>>> import numpy as np
>>> from numpy import linalg as LA
>>> np.set_printoptions(suppress=True, linewidth=100)
>>> A = np.loadtxt("mat.csv", delimiter=",")
>>> print(A)
[[ 0.1  -0.28  0.27]
 [ 0.34 -1.6   0.91]
 [ 0.06 -1.46  0.28]
 [-0.27  1.37 -0.45]
 [ 0.09  1.16 -0.07]]
>>> O, V = LA.qr(A[:, :1])[0], LA.qr(A[:, 1:])[0]
>>> sigma = LA.svd(O.T @ V, compute_uv=False)
>>> print((sigma > 0.9).sum())
1
>>> print(np.round(np.degrees(np.arccos(sigma.clip(0, 1))), 2))
[17.5]
>>> print(np.round(LA.norm(O @ O.T - V @ V.T, 2), 2))
1.0
>>> J = np.loadtxt("data.csv", delimiter=",")
>>> print(J)
[[ 0.5   1.   -0.99]
 [ 1.1  -0.5  -2.25]
 [ 0.4   0.1  -0.82]
 [-1.1  -0.7   2.38]
 [ 0.9  -1.7  -1.81]
 [-1.7   2.    3.54]
 [ 0.4   1.   -1.  ]
 [ 0.4  -0.4  -0.78]
 [-0.6  -1.8   1.09]
 [ 1.5   0.   -2.99]
 [-1.7   0.2   3.44]
 [ 0.   -1.1  -0.08]
 [ 0.1  -0.8  -0.07]
 [ 0.4  -1.1  -0.72]
 [ 1.7   0.   -3.38]
 [ 1.1  -0.1  -2.27]
 [ 0.1  -2.3  -0.08]
 [ 1.2   0.9  -2.49]
 [-0.9  -0.2   1.75]
 [ 0.5   0.   -1.04]
 [ 1.1   1.1  -2.29]
 [-1.3  -0.4   2.38]
 [-0.2   0.1   0.44]]
>>> dist = LA.norm(J[:, None] - J[None], axis=-1)
>>> print(np.flatnonzero(dist[5] < dist.mean() / 2))
[5]
>>> print(dist.mean(axis=1).argmax())
5
>>> print((dist + 1e9 * np.eye(23)).round(6).argmin(axis=1))
[ 6 15 19 21  1 10  0 19 16 14 21 12 11  7  9  1 11 20 21  2 17  3 12]
>>> print(dist[:5, :5].round(2))
[[0.   2.05 0.92 4.1  2.85]
 [2.05 0.   1.7  5.13 1.29]
 [0.92 1.7  0.   3.62 2.11]
 [4.1  5.13 3.62 0.   4.75]
 [2.85 1.29 2.11 4.75 0.  ]]
>>> print(dist[5].round(6).argsort(kind="stable")[:4])
[ 5 10 21 18]
>>> W0 = np.loadtxt("out15.csv", delimiter=",")
>>> print(W0.round(2))
[[0.23 0.28 0.32]
 [0.28 0.33 0.38]
 [0.32 0.38 0.44]]
>>> print(np.round(np.diff(W0, axis=0), 2))
[[0.04 0.05 0.06]
 [0.04 0.05 0.06]]
>>> print(np.round(W0 - W0[0], 2))
[[0.   0.   0.  ]
 [0.04 0.05 0.06]
 [0.09 0.1  0.12]]
>>> print(np.count_nonzero(W0))
9
>>> print(W0.shape)
(3, 3)
>>> print(round(float(np.abs(W0).max()), 2))
0.44
>>> print(LA.matrix_rank(W0))
1
>>> print(np.round(W0.sum(axis=0), 2))
[0.83 0.98 1.14]
>>> print(np.round(W0.sum(axis=1), 2))
[0.83 0.98 1.14]
>>> print(np.unravel_index(np.abs(W0).argmax(), W0.shape))
(np.int64(2), np.int64(2))
>>> proj = np.triu(np.array([[-1, 1, 1], [1, 3, -4], [3, -3, -3]]), 1) + np.eye(3)
>>> out = proj @ W0 @ LA.inv(proj)
>>> print(out.round(2))
[[ 0.83  0.15  0.91]
 [-1.   -0.18 -1.1 ]
 [ 0.32  0.06  0.35]]
>>> print(round(LA.det(out), 2))
-0.0
>>> r = LA.matrix_rank(out)
>>> print(r)
1
>>> ns = LA.svd(out)[2][r:].T
>>> print(np.round(out @ ns, 2) + 0)
[[0. 0.]
 [0. 0.]
 [0. 0.]]
>>> print([int(LA.matrix_rank(out[:, :j + 1])) for j in range(3)])
[1, 1, 1]
>>> print(LA.matrix_rank(out.T @ out), LA.matrix_rank(out @ out.T))
1 1
>>> out = np.array([[1, 3], [-3, -2], [-1, -3]])
>>> E = np.tile(out, (2, 3))
>>> print(E)
[[ 1  3  1  3  1  3]
 [-3 -2 -3 -2 -3 -2]
 [-1 -3 -1 -3 -1 -3]
 [ 1  3  1  3  1  3]
 [-3 -2 -3 -2 -3 -2]
 [-1 -3 -1 -3 -1 -3]]
>>> r = LA.matrix_rank(E)
>>> print(r)
2
>>> ns = LA.svd(E)[2][r:].T
>>> print([int(LA.matrix_rank(E[:, :j + 1])) for j in range(6)])
[1, 2, 2, 2, 2, 2]
>>> print([int(LA.matrix_rank(np.delete(E, i, axis=0))) for i in range(6)])
[2, 2, 2, 2, 2, 2]
>>> print([int(LA.matrix_rank(E[:i])) for i in range(1, len(E) + 1)])
[1, 2, 2, 2, 2, 2]
>>> print(np.round(E @ ns, 2) + 0)
[[0. 0. 0. 0.]
 [0. 0. 0. 0.]
 [0. 0. 0. 0.]
 [0. 0. 0. 0.]
 [0. 0. 0. 0.]
 [0. 0. 0. 0.]]
